In [1]: import numpy as np

In [2]: import numpy.linalg as la

In [3]: np.set_printoptions(precision=2, suppress=True, linewidth=100, legacy="1.25")

In [4]: arr = np.loadtxt("case5.csv", delimiter=",")

In [5]: arr
Out[5]: 
array([[0.25, 0.25, 0.25, 0.  , 0.25, 0.  , 0.  , 0.  ],
       [0.  , 0.2 , 0.2 , 0.2 , 0.2 , 0.2 , 0.  , 0.  ],
       [0.  , 0.17, 0.17, 0.17, 0.  , 0.17, 0.17, 0.17],
       [0.  , 0.  , 0.2 , 0.4 , 0.  , 0.  , 0.2 , 0.2 ],
       [0.  , 0.  , 0.2 , 0.2 , 0.4 , 0.  , 0.  , 0.2 ],
       [0.2 , 0.2 , 0.  , 0.  , 0.  , 0.2 , 0.2 , 0.2 ],
       [0.  , 0.  , 0.  , 0.  , 0.5 , 0.  , 0.5 , 0.  ],
       [0.  , 0.  , 0.  , 0.  , 0.  , 0.  , 0.  , 1.  ]])

In [6]: def softmax(z):
   ...:     e = np.exp(z - z.max(axis=-1, keepdims=True))
   ...:     return e / e.sum(axis=-1, keepdims=True)
   ...: 

In [7]: softmax(arr[5])
Out[7]: array([0.13, 0.13, 0.11, 0.11, 0.11, 0.13, 0.13, 0.13])

In [8]: att = arr @ arr.T / np.sqrt(8)

In [9]: softmax(att)[5] @ arr
Out[9]: array([0.06, 0.1 , 0.13, 0.12, 0.17, 0.07, 0.13, 0.22])

In [10]: softmax(att + np.triu(np.full(att.shape, -np.inf), 1))
Out[10]: 
array([[1.  , 0.  , 0.  , 0.  , 0.  , 0.  , 0.  , 0.  ],
       [0.5 , 0.5 , 0.  , 0.  , 0.  , 0.  , 0.  , 0.  ],
       [0.33, 0.33, 0.34, 0.  , 0.  , 0.  , 0.  , 0.  ],
       [0.24, 0.25, 0.25, 0.26, 0.  , 0.  , 0.  , 0.  ],
       [0.2 , 0.2 , 0.2 , 0.2 , 0.21, 0.  , 0.  , 0.  ],
       [0.17, 0.17, 0.17, 0.17, 0.16, 0.17, 0.  , 0.  ],
       [0.14, 0.14, 0.14, 0.14, 0.14, 0.14, 0.16, 0.  ],
       [0.11, 0.11, 0.12, 0.12, 0.12, 0.12, 0.11, 0.16]])

In [11]: rng = np.random.default_rng(384)

In [12]: z = rng.permutation(8)

In [13]: z
Out[13]: array([4, 2, 0, 7, 6, 3, 5, 1])

In [14]: B = arr[z][:, z]

In [15]: np.sort(np.abs(la.eigvals(B)))
Out[15]: array([0.03, 0.17, 0.17, 0.41, 0.41, 0.48, 0.87, 1.  ])

In [16]: round(float(np.trace(B)), 2)
Out[16]: 3.12
